>>> import numpy as np
>>> np.set_printoptions(suppress=True, linewidth=140)
>>> rd = lambda a: np.round(a, 1) + 0
>>> data = np.load("m.npy")
>>> data
array([[ -4.1,   2.4, -12.6],
       [-10. ,   2.3,   0.3],
       [-10.4,  -6.8,  12.6],
       [ 10.3,  -5.7,   0.7],
       [-15.7,  14.7,  11.3],
       [-11.7,  -9.8,  -8.6],
       [ -7.7,  19.6,   0.6],
       [ 16.2, -10.1,   0. ],
       [-11.6,   5.3, -10.4],
       [  9.5,  -0.4, -12.8],
       [ -3. ,  -6.7,   1. ],
       [ -5.5,   8.1,  -0.8],
       [ -8.6, -11.2,  -1.2],
       [  4.9,   6.5,   9.8],
       [ -6.6,  -8.9,   5.2],
       [  8.2,  13.6,   6.3],
       [ 17. ,   3.4,   0.2],
       [-15.5,   8. ,   2.6],
       [  2.1,   5.7, -18.1],
       [-14. ,   6.8,  -1.8],
       [ 16.3,   1.2,   4.3],
       [ -1.1,  -6.9,   5.5],
       [ -4.9,  10.2,   0.4],
       [-17.3,   9.7,   3.5],
       [  3.4,  -6.1,   6.9]])
>>> Q, R = np.linalg.qr(data)
>>> Q.shape, R.shape
((25, 3), (3, 3))
>>> rd(Q.T @ Q)
array([[1., 0., 0.],
       [0., 1., 0.],
       [0., 0., 1.]])
>>> rd(np.abs(np.diag(R)))
array([53.3, 42.1, 37.4])
>>> W0 = np.load("test7.npy")
>>> W0
array([[5, 5, 3, 2],
       [2, 5, 5, 3],
       [3, 2, 5, 5],
       [5, 3, 2, 5]])
>>> left, sigma, VT = np.linalg.svd(W0, full_matrices=False)
>>> np.abs(left[:, 0]).round(6).argmax()
np.int64(0)
>>> rd(left.T @ left)
array([[1., 0., 0., 0.],
       [0., 1., 0., 0.],
       [0., 0., 1., 0.],
       [0., 0., 0., 1.]])
>>> rd(sigma)
array([15. ,  3.6,  3.6,  1. ])
>>> w1 = np.array([[2, 3], [1, 2], [0, 3], [1, 2]])
>>> c = np.array([-4, -7])
>>> H = np.maximum(W0 @ w1 + c, 0)
>>> np.linalg.matrix_rank(H)
np.int64(2)
>>> H
array([[13, 31],
       [ 8, 30],
       [ 9, 31],
       [14, 30]])
>>> cent = np.array([[2, 1], [0, 0]])
>>> (H @ cent).round(6).argmax(axis=1)
array([0, 0, 0, 0])
>>> H @ cent
array([[26, 13],
       [16,  8],
       [18,  9],
       [28, 14]])
>>> B = np.array([[1, 1, -2], [-1, 0, 1]])
>>> cent = np.kron(B, H)
>>> rd(np.linalg.norm(cent, 2)), rd(np.linalg.norm(B, 2) * np.linalg.norm(H, 2))
(np.float64(178.9), np.float64(178.9))
>>> cent
array([[ 13,  31,  13,  31, -26, -62],
       [  8,  30,   8,  30, -16, -60],
       [  9,  31,   9,  31, -18, -62],
       [ 14,  30,  14,  30, -28, -60],
       [-13, -31,   0,   0,  13,  31],
       [ -8, -30,   0,   0,   8,  30],
       [ -9, -31,   0,   0,   9,  31],
       [-14, -30,   0,   0,  14,  30]])
>>> cent.shape
(8, 6)
>>> np.linalg.matrix_rank(cent)
np.int64(4)
>>> Q, vecs = np.linalg.qr(W0[:, :1])[0], np.linalg.qr(W0[:, 1:])[0]
>>> sigma = np.linalg.svd(Q.T @ vecs, compute_uv=False)
>>> rd(np.linalg.norm(Q @ Q.T - vecs @ vecs.T, 2))
np.float64(1.0)
>>> (sigma > 0.9).sum()
np.int64(1)
>>> rd(np.degrees(np.arccos(sigma.clip(0, 1))))
array([13.5])
>>> rng = np.random.default_rng(5065)
>>> M = np.array([[4, 9, 1, 6, 3, 0, 6], [4, 8, 0, 4, 7, 0, 5], [5, 0, 6, 5, 0, 7, 4]]) * (rng.random((3, 7)) < 0.3)
>>> M
array([[0, 9, 0, 6, 0, 0, 0],
       [0, 0, 0, 0, 0, 0, 5],
       [5, 0, 0, 0, 0, 0, 0]])
>>> x0 = np.array([2, -2, -1, -1, -1, 1, 2])
>>> M @ (2 * x0)
array([-48,  20,  20])
>>> np.linalg.norm(M @ x0) <= np.linalg.norm(M, 2) * np.linalg.norm(x0) + 1e-9
np.True_
